$ python3 -q
>>> import numpy as np
>>> np.set_printoptions(precision=1, suppress=True, linewidth=200, sign=" ")
>>> F = np.loadtxt("case0.csv", delimiter=",")
>>> F
array([[ 3.9,  4.1, -0.1,  5.1],
       [ 4.1,  3.6,  0.1,  5.1],
       [ 4.5,  4.2, -0.2,  5.4],
       [ 4.7,  4.2, -0.2,  5. ],
       [ 4.4,  3.9,  0.1,  4.8],
       [ 4.4,  3.9,  0. ,  4.7],
       [ 3.9,  3.5, -0.1,  5.1],
       [ 4. ,  3.9,  0.1,  4.6],
       [ 4.1,  4.6,  0.2,  5.1],
       [ 3.3,  3.7,  0.5, -0.1],
       [ 3.2,  3.8, -0.4,  0.1],
       [ 2.9,  3.8, -0.2,  0. ],
       [ 2.5,  3.9,  0.6, -0.1],
       [ 3.2,  4.4,  0.2, -0.2],
       [ 3.1,  4.2,  0.4,  0.2],
       [ 2.6,  3.8,  0.4,  0.2],
       [ 3. ,  4.4,  0. ,  0.2],
       [ 2.8,  4. , -0.1,  0.2],
       [-0.1,  0. ,  4.3,  5.1],
       [ 0.1,  0.1,  4.1,  4.5],
       [ 0.6,  0.3,  4.1,  5.5],
       [-0.1, -0.2,  4.3,  4.8],
       [-0.1, -0.3,  4.1,  4.8],
       [ 0.4, -0.1,  4.2,  4.9],
       [ 0.3,  0.7,  3.7,  5.4],
       [ 0. ,  0.1,  4. ,  5.1],
       [-0.1,  0.3,  3.5,  5.6]])
>>> x0 = np.array([-2, -2, 2, -2])
>>> h1 = np.maximum(F @ x0, 0)
>>> np.tanh(F @ x0)
array([-1. , -1. , -1. , -1. , -1. , -1. , -1. , -1. , -1. , -1. , -1. , -1. , -1. , -1. , -1. , -1. , -1. , -1. , -0.9, -0.8, -1. , -0.4, -0.5, -1. , -1. , -1. , -1. ])
>>> F.T @ h1
array([ 0.,  0.,  0.,  0.])
